$ python -q
>>> import numpy as np
>>> np.set_printoptions(precision=1, suppress=True, linewidth=100, sign=" ")
>>> M2 = np.array([[0, 2, -2, 0, 2],
...     [1, 1, 1, 2, -1],
...     [-2, 2, 0, -2, -1],
...     [-1, -2, 0, 2, -1],
...     [2, 0, -2, -2, 2]])
>>> C = np.array([[4]])
>>> X = np.block([[M2, np.array([[0], [-2], [3], [1], [-1]])], [np.zeros((1, 5)), C]])
>>> X
array([[ 0.,  2., -2.,  0.,  2.,  0.],
       [ 1.,  1.,  1.,  2., -1., -2.],
       [-2.,  2.,  0., -2., -1.,  3.],
       [-1., -2.,  0.,  2., -1.,  1.],
       [ 2.,  0., -2., -2.,  2., -1.],
       [ 0.,  0.,  0.,  0.,  0.,  4.]])
>>> def softmax(z):
...     e = np.exp(z - z.max(axis=-1, keepdims=True))
...     return e / e.sum(axis=-1, keepdims=True)
... 
>>> np.round(softmax(10 * X[1]), 1) + 0
array([ 0.,  0.,  0.,  1.,  0.,  0.])
>>> np.round(softmax(X[1] + 3), 1) + 0
array([ 0.2,  0.2,  0.2,  0.5,  0. ,  0. ])
>>> scores = X @ X.T / np.sqrt(6)
>>> np.round(softmax(scores), 1) + 0
array([[ 0.8,  0. ,  0. ,  0. ,  0.2,  0. ],
       [ 0. ,  1. ,  0. ,  0. ,  0. ,  0. ],
       [ 0. ,  0. ,  1. ,  0. ,  0. ,  0. ],
       [ 0. ,  0. ,  0. ,  0.9,  0. ,  0.1],
       [ 0. ,  0. ,  0. ,  0. ,  1. ,  0. ],
       [ 0. ,  0. ,  0.2,  0. ,  0. ,  0.8]])
>>> np.round(softmax(scores + np.triu(np.full(scores.shape, -np.inf), 1)), 1) + 0
array([[ 1. ,  0. ,  0. ,  0. ,  0. ,  0. ],
       [ 0. ,  1. ,  0. ,  0. ,  0. ,  0. ],
       [ 0. ,  0. ,  1. ,  0. ,  0. ,  0. ],
       [ 0. ,  0. ,  0. ,  1. ,  0. ,  0. ],
       [ 0. ,  0. ,  0. ,  0. ,  1. ,  0. ],
       [ 0. ,  0. ,  0.2,  0. ,  0. ,  0.8]])
>>> rng = np.random.default_rng(85061)
>>> labels = rng.permutation(6)
>>> M2 = X[:, labels] * rng.choice([-1, 1], 6)
>>> M2
array([[ 2.,  2., -0., -2.,  0.,  0.],
       [-1., -1., -1., -1.,  2., -2.],
       [-0., -1.,  2., -2., -2.,  3.],
       [-0., -1.,  1.,  2.,  2.,  1.],
       [ 2.,  2., -2., -0., -2., -1.],
       [-0.,  0., -0., -0.,  0.,  4.]])
>>> U, _, VT = np.linalg.svd(X.T @ M2)
>>> np.round(np.linalg.lstsq(X, M2)[0], 1) + 0
array([[ 0.,  0., -1.,  0.,  0.,  0.],
       [ 0.,  0.,  0., -1.,  0.,  0.],
       [-1.,  0.,  0.,  0.,  0.,  0.],
       [ 0.,  0.,  0.,  0.,  1.,  0.],
       [ 0.,  1.,  0.,  0.,  0.,  0.],
       [ 0.,  0.,  0.,  0.,  0.,  1.]])
>>> A = np.load("case11.npy")
>>> A
array([[ 0,  0,  0,  0,  0,  0,  2,  0,  0,  0,  0,  0,  0,  0,  0],
       [ 1,  0,  0,  0,  0,  0,  0,  0,  0,  0,  0,  0,  0,  0,  0],
       [ 0,  0,  0,  0,  0,  0,  0,  0,  0,  0,  0,  0,  0,  0,  0],
       [ 0,  0,  0,  0,  0,  0,  0,  0,  0,  0,  3,  0,  0,  0,  0],
       [ 0,  0,  0,  0,  0,  0,  0,  0,  0,  1,  0,  0,  0,  0,  0],
       [ 0,  2,  0,  0,  0,  0,  0,  0,  0,  0,  0,  0,  0,  0,  0],
       [ 0,  0,  0,  0,  0,  0,  0,  0,  0,  0,  0,  0,  0,  0,  0],
       [ 0,  0,  0,  0,  0,  0,  0,  0,  0,  0,  0,  0,  0,  0,  0],
       [ 0,  0,  0,  0,  0,  0,  0,  0,  0,  0,  0,  0,  0,  0,  3],
       [ 0,  0,  0,  0,  3,  0,  0,  0,  0,  0,  0,  0,  0,  0,  0],
       [ 0,  0,  0,  0,  0,  0,  0,  0,  0,  0,  0,  0,  0,  0,  0],
       [ 0,  0,  0,  0,  0,  0,  0,  0,  0,  0,  0,  0,  0,  0,  0],
       [ 0,  0,  0,  0,  0,  0,  0,  0,  0,  0,  0,  0,  0,  2,  0],
       [ 0,  0,  0,  0,  0,  0,  0,  0,  0,  0,  0,  0,  0,  0,  0],
       [ 0,  0,  0,  0,  0,  0,  0,  0,  0,  0,  0,  0,  0,  0,  0]])
>>> round(float(np.linalg.det(A)), 1)
0.0
>>> np.sort(np.linalg.eigvals(A).real)
array([-1.7,  0. ,  0. ,  0. ,  0. ,  0. ,  0. ,  0. ,  0. ,  0. ,  0. ,  0. ,  0. ,  0. ,  1.7])
>>> round(float(np.linalg.norm(A, 2) / np.linalg.norm(A)), 1)
0.5
>>> np.linalg.matrix_rank(A, rtol=0.1)
np.int64(8)
>>> np.linalg.cond(A) > 100
np.True_
>>> np.linalg.lstsq(A[:-1].T, A[-1])[2]
np.int32(8)
>>> try:
...     np.linalg.inv(A)
... except np.linalg.LinAlgError as e:
...     print("failed:", e)
... 
failed: Singular matrix
>>> np.allclose(A[:-1].T @ np.linalg.lstsq(A[:-1].T, A[-1])[0], A[-1])
True
>>> np.abs(np.diag(np.linalg.qr(A)[1])) > 1e-9
array([ True,  True, False, False,  True, False, False, False, False,  True, False, False, False,
       False, False])
>>> arr = np.load("a.npy")
>>> arr
array([[ 0, -2,  0, -2,  1,  1,  2,  0,  0],
       [ 1, -3,  0,  2, -1, -2,  1,  0,  0],
       [ 0,  0,  2,  0,  0,  0,  0, -1, -3],
       [ 0, -3,  0, -2, -3, -2, -3,  0,  0],
       [-1, -3,  0, -2,  1, -1, -3,  0,  0],
       [ 1, -3,  0, -1,  1, -3,  1,  0,  0],
       [ 2,  2,  0,  1, -3,  0,  3,  0,  0],
       [ 0,  0,  2,  0,  0,  0,  0,  1,  3],
       [ 0,  0,  1,  0,  0,  0,  0, -3, -1]])
>>> np.sort(np.abs(np.linalg.eigvals(arr)))
array([ 1.1,  1.1,  1.5,  2.3,  3.7,  3.7,  4.8,  4.8,  5.8])
>>> np.linalg.determinant(arr)
Traceback (most recent call last):
  File "<python-input-32>", line 1, in <module>
    np.linalg.determinant(arr)
    ^^^^^^^^^^^^^^^^^^^^^
AttributeError: module 'numpy.linalg' has no attribute 'determinant'
>>> Q, R = np.linalg.qr(arr)
>>> np.allclose(R.T @ R, arr.T @ arr)
True
>>> np.round(Q @ R, 1) + 0
array([[ 0., -2.,  0., -2.,  1.,  1.,  2.,  0.,  0.],
       [ 1., -3.,  0.,  2., -1., -2.,  1.,  0.,  0.],
       [ 0.,  0.,  2.,  0.,  0.,  0.,  0., -1., -3.],
       [ 0., -3.,  0., -2., -3., -2., -3.,  0.,  0.],
       [-1., -3.,  0., -2.,  1., -1., -3.,  0.,  0.],
       [ 1., -3.,  0., -1.,  1., -3.,  1.,  0.,  0.],
       [ 2.,  2.,  0.,  1., -3.,  0.,  3.,  0.,  0.],
       [ 0.,  0.,  2.,  0.,  0.,  0.,  0.,  1.,  3.],
       [ 0.,  0.,  1.,  0.,  0.,  0.,  0., -3., -1.]])
>>> Q.round(1) + 0
array([[ 0. , -0.3,  0. , -0.4, -0.3,  0.8, -0.2,  0. ,  0. ],
       [-0.4, -0.5,  0. ,  0.7,  0.1,  0.3,  0.1,  0. ,  0. ],
       [ 0. ,  0. , -0.7,  0. ,  0. ,  0. ,  0. ,  0.1, -0.7],
       [ 0. , -0.5,  0. , -0.3,  0.8, -0.1, -0.3,  0. ,  0. ],
       [ 0.4, -0.4,  0. , -0.1,  0. , -0.1,  0.8,  0. ,  0. ],
       [-0.4, -0.5,  0. , -0.2, -0.5, -0.5, -0.2,  0. ,  0. ],
       [-0.8,  0.3,  0. , -0.3,  0.2,  0.1,  0.5,  0. ,  0. ],
       [ 0. ,  0. , -0.7,  0. ,  0. ,  0. ,  0. , -0.5,  0.5],
       [ 0. ,  0. , -0.3,  0. ,  0. ,  0. ,  0. ,  0.8,  0.4]])
>>> np.round(Q.T @ Q, 1) + 0
array([[ 1.,  0.,  0.,  0.,  0.,  0.,  0.,  0.,  0.],
       [ 0.,  1.,  0.,  0.,  0.,  0.,  0.,  0.,  0.],
       [ 0.,  0.,  1.,  0.,  0.,  0.,  0.,  0.,  0.],
       [ 0.,  0.,  0.,  1.,  0.,  0.,  0.,  0.,  0.],
       [ 0.,  0.,  0.,  0.,  1.,  0.,  0.,  0.,  0.],
       [ 0.,  0.,  0.,  0.,  0.,  1.,  0.,  0.,  0.],
       [ 0.,  0.,  0.,  0.,  0.,  0.,  1.,  0.,  0.],
       [ 0.,  0.,  0.,  0.,  0.,  0.,  0.,  1.,  0.],
       [ 0.,  0.,  0.,  0.,  0.,  0.,  0.,  0.,  1.]])
>>> np.abs(np.diag(R))
array([ 2.6,  6.6,  3. ,  3.1,  3.8,  2.2,  0.6,  3.2,  3.4])
>>> np.trace(Q @ Q.T)
np.float64(9.0)
>>> labels = rng.permutation(9)
>>> labels
array([ 3,  5,  1,  7,  0,  8,  6,  2,  4])
>>> M2 = arr[labels][:, labels]
>>> np.trace(M2)
np.int64(-2)
>>> np.sort(np.abs(np.linalg.eigvals(M2)))
array([ 1.1,  1.1,  1.5,  2.3,  3.7,  3.7,  4.8,  4.8,  5.8])
>>> np.allclose(M2, arr)
False
>>> round(float(np.linalg.det(M2)), 1), np.round(np.linalg.det(arr[labels]), 1)
(8096.0, np.float64(-8096.0))
>>> M2 = np.array([[-2, 0],
...     [0, 1],
...     [0, -2],
...     [1, 2],
...     [-1, 2],
...     [-2, -2],
...     [-1, -2],
...     [-1, -1],
...     [-1, 2]])
>>> np.einsum("ik,kj->ij", arr, M2)
array([[ -7, -10],
       [  4,   1],
       [  4,  -9],
       [  8,  -3],
       [  4,   3],
       [  1,   1],
       [ -3,  -8],
       [ -4,   1],
       [  4,  -1]])
>>> arr @ M2
array([[ -7, -10],
       [  4,   1],
       [  4,  -9],
       [  8,  -3],
       [  4,   3],
       [  1,   1],
       [ -3,  -8],
       [ -4,   1],
       [  4,  -1]])
>>> np.einsum("ij,ij->i", arr, arr)
array([ 14,  20,  14,  35,  25,  22,  27,  14,  11])
>>> np.einsum("ik,kj->ji", arr, M2)
array([[ -7,   4,   4,   8,   4,   1,  -3,  -4,   4],
       [-10,   1,  -9,  -3,   3,   1,  -8,   1,  -1]])
>>> x0 = np.array([2, 1, 2, 1, 2, 2, 1, 0, 2])
>>> arr @ x0
array([  2,  -4,  -2, -18, -10,  -5,   4,  10,   0])
>>> np.sign((arr @ x0).round(6))
array([ 1, -1, -1, -1, -1, -1,  1,  1,  0])
>>> arr * x0
array([[ 0, -2,  0, -2,  2,  2,  2,  0,  0],
       [ 2, -3,  0,  2, -2, -4,  1,  0,  0],
       [ 0,  0,  4,  0,  0,  0,  0,  0, -6],
       [ 0, -3,  0, -2, -6, -4, -3,  0,  0],
       [-2, -3,  0, -2,  2, -2, -3,  0,  0],
       [ 2, -3,  0, -1,  2, -6,  1,  0,  0],
       [ 4,  2,  0,  1, -6,  0,  3,  0,  0],
       [ 0,  0,  4,  0,  0,  0,  0,  0,  6],
       [ 0,  0,  2,  0,  0,  0,  0,  0, -2]])
>>> (arr @ x0).argmax()
np.int64(7)
>>> (arr * x0).sum(axis=1)
array([  2,  -4,  -2, -18, -10,  -5,   4,  10,   0])
>>> np.einsum("ij,j->i", arr, x0)
array([  2,  -4,  -2, -18, -10,  -5,   4,  10,   0])
>>> E = np.load("run6.npy")
>>> E.round(1) + 0
array([[-0.5, -0.3, -0.1,  0.1,  0.1,  0.4,  0.3,  0.5,  0.2,  0.2, -0.2,  0.1, -0.2],
       [ 0.2, -0.3,  0.2, -0.3,  0.3, -0.1,  0.3, -0.4,  0.2,  0.4, -0.1,  0. , -0.2],
       [ 0.2,  0.2, -0.1, -0.1, -0.3, -0.1,  0.1,  0.1,  0.3,  0.5,  0.4,  0.2, -0.3],
       [ 0.3,  0. , -0.3, -0.4, -0.4,  0.3, -0.1,  0.1, -0.2,  0.2, -0.2,  0.1,  0.2],
       [ 0. , -0.2, -0.1,  0.5,  0. ,  0.1,  0.1, -0.1, -0.1,  0.2,  0.6,  0. ,  0. ],
       [-0.2,  0.5,  0. , -0.2,  0.3, -0.1,  0.3,  0.1, -0.6,  0.1,  0.2,  0.2, -0.1],
       [-0.2,  0. ,  0.3,  0.1,  0.1,  0. , -0.2, -0.2,  0.2, -0.1, -0.1,  0.4, -0.1],
       [-0.4, -0.1, -0.6,  0. , -0.1, -0.2, -0.2, -0.3,  0. ,  0.2, -0.2,  0.2,  0.1],
       [-0.1, -0.2,  0. , -0.2,  0.2,  0. ,  0.1,  0. ,  0. ,  0.1,  0.2, -0.5,  0.4],
       [ 0.1, -0.1,  0. , -0.2,  0.2,  0.4, -0.1, -0.2,  0.1, -0.1,  0.3,  0.5,  0.4],
       [ 0. ,  0. ,  0. , -0.1, -0.3, -0.4,  0.6,  0.1,  0.3, -0.4,  0. ,  0.2,  0.3],
       [ 0.3, -0.2, -0.1, -0.2,  0.1,  0.1, -0.2,  0.3,  0.1, -0.2,  0.1,  0. , -0.4],
       [ 0.5, -0.1,  0.1,  0.5,  0. ,  0. ,  0.1,  0.2, -0.2,  0.3, -0.4,  0.3,  0.3],
       [ 0.2,  0.4, -0.3,  0.1,  0.1,  0.5,  0.3, -0.4,  0.2, -0.2, -0.2, -0.2, -0.2],
       [-0.1, -0.2,  0.4, -0.1, -0.6,  0.2,  0.1, -0.3, -0.3,  0. ,  0. ,  0. , -0.2],
       [-0.1,  0.5,  0.3,  0. , -0.1,  0.1, -0.1,  0.1,  0.3,  0.3,  0. , -0.2,  0.4]])
>>> x0 = np.array([2, 0, 2, 1, 3, 2])
>>> rhs = X @ x0
>>> b, lr = np.zeros(6), 1 / np.linalg.norm(X, 2) ** 2
>>> for i in range(30):
...     b -= lr * X.T @ (X @ b - rhs)
...     if i % 10 == 0: print(i, round(np.linalg.norm(X @ b - rhs), 1))
... 
0 7.1
10 2.6
20 1.8
>>> round(float(np.linalg.cond(X)), 1)
8.8
>>> W0 = np.load("sample14.npy")
>>> W0
array([[  4,   5,   6,   7,   8,   9,  10,  11,  12,  13,  14],
       [ 15,  16,  17,  18,  19,  20,  21,  22,  23,  24,  25],
       [ 26,  27,  28,  29,  30,  31,  32,  33,  34,  35,  36],
       [ 37,  38,  39,  40,  41,  42,  43,  44,  45,  46,  47],
       [ 48,  49,  50,  51,  52,  53,  54,  55,  56,  57,  58],
       [ 59,  60,  61,  62,  63,  64,  65,  66,  67,  68,  69],
       [ 70,  71,  72,  73,  74,  75,  76,  77,  78,  79,  80],
       [ 81,  82,  83,  84,  85,  86,  87,  88,  89,  90,  91]])
>>> U, s, VT = np.linalg.svd(W0)
>>> evecs = VT[:(s > 1e-8).sum()]
>>> x0 = W0[7] + 5 * W0[4] + rng.integers(2) * np.eye(11)[7]
>>> x0
array([ 321.,  327.,  333.,  339.,  345.,  351.,  357.,  363.,  369.,  375.,  381.])
>>> round(float(np.linalg.norm(x0 - evecs.T @ evecs @ x0)), 1)
0.0
>>> np.round(np.linalg.norm(W0, 2) / np.linalg.norm(W0), 1)
np.float64(1.0)
>>> np.argsort(-np.linalg.norm(W0, axis=0).round(6), kind="stable")[:3]
array([ 10,   9,   8])
>>> np.linalg.cond(W0) > 100
np.True_
>>> m1 = np.loadtxt("x.csv", delimiter=",")
>>> m1
array([[ 1.1,  3.1,  2. ,  2.9,  0. ,  3. , -1.1, -3. , -3. ,  2. ],
       [ 1.1,  2.9,  1.9,  2.8,  0. ,  3. , -1. , -3.1, -2.9,  2. ],
       [ 0.8,  3.2,  2. ,  2.8, -0.2,  3.1, -1.1, -3.1, -3. ,  2. ],
       [ 0.8,  3.1,  2.1,  3. ,  0.1,  3. , -1.1, -3. , -3. ,  2.1],
       [ 1. ,  3.1,  1.9,  2.9,  0. ,  3.1, -1.1, -2.9, -2.9,  2. ],
       [ 1. ,  3. ,  1.9,  2.9,  0.1,  3. , -1.2, -2.9, -2.8,  2. ],
       [ 1. ,  3.1,  2.1,  3. , -0.1,  3. , -1. , -2.8, -2.8,  1.9],
       [ 1. ,  3. ,  1.8,  3.1,  0. ,  2.9, -0.9, -2.9, -3. ,  1.9],
       [ 2. , -1.9,  0.1, -1. ,  0. ,  2.9,  1. ,  0.1,  0.9,  0.2],
       [ 2.1, -1.8,  0.1, -1.1, -0.1,  3. ,  1.1,  0. ,  0.9, -0.2],
       [ 1.9, -2. , -0.1, -0.9, -0.1,  3. ,  1.3,  0. ,  1. ,  0. ],
       [ 2. , -1.8,  0.1, -1. ,  0. ,  2.8,  1. ,  0.1,  0.9,  0.1],
       [ 2.2, -1.9,  0.2, -1. ,  0. ,  2.9,  0.9,  0. ,  1. ,  0.1],
       [ 1.9, -2.1,  0. , -0.9,  0.2,  2.9,  1.1, -0.1,  0.9,  0.1],
       [ 1.9, -1.7,  0.1, -1. ,  0. ,  3.1,  1.2, -0.1,  1.1,  0. ],
       [ 2. , -1.9,  0. , -1. ,  0. ,  3. ,  0.8, -0.1,  0.9, -0.1],
       [ 3.1, -1. , -3.3, -0.9, -3.1,  0. ,  1. ,  1. ,  2. , -3. ],
       [ 2.9, -0.9, -3.1, -1.1, -3.1,  0.1,  0.9,  0.9,  2. , -3. ],
       [ 2.9, -1. , -3.1, -0.9, -3.1, -0.1,  0.9,  1. ,  1.9, -2.9],
       [ 2.9, -1.1, -3.1, -1. , -3. , -0.1,  0.9,  1.1,  2.2, -3. ],
       [ 2.8, -1. , -3.1, -1.1, -3. , -0.1,  1. ,  1. ,  2.1, -3.1],
       [ 3.2, -1. , -2.9, -1. , -3.1, -0.3,  1.1,  1. ,  1.9, -3. ],
       [ 2.9, -1.2, -2.7, -1.1, -2.9,  0. ,  1.1,  1. ,  2. , -3.1],
       [ 3. , -0.9, -3.1, -1.1, -3.2,  0. ,  1.1,  0.9,  1.9, -2.9]])
>>> U, s, VT = np.linalg.svd(m1)
>>> s
array([ 24.7,  15.3,  10.1,   0.6,   0.6,   0.6,   0.4,   0.4,   0.3,   0.2])
>>> np.argmax(s[:-1] / (s[1:] + 1e-6)) + 1
np.int64(3)
>>> M2 = U[:, :3] @ np.diag(s[:3]) @ VT[:3]
>>> round(np.linalg.norm(m1 - M2, 2), 1), np.round(s[3], 1)
(np.float64(0.6), np.float64(0.6))
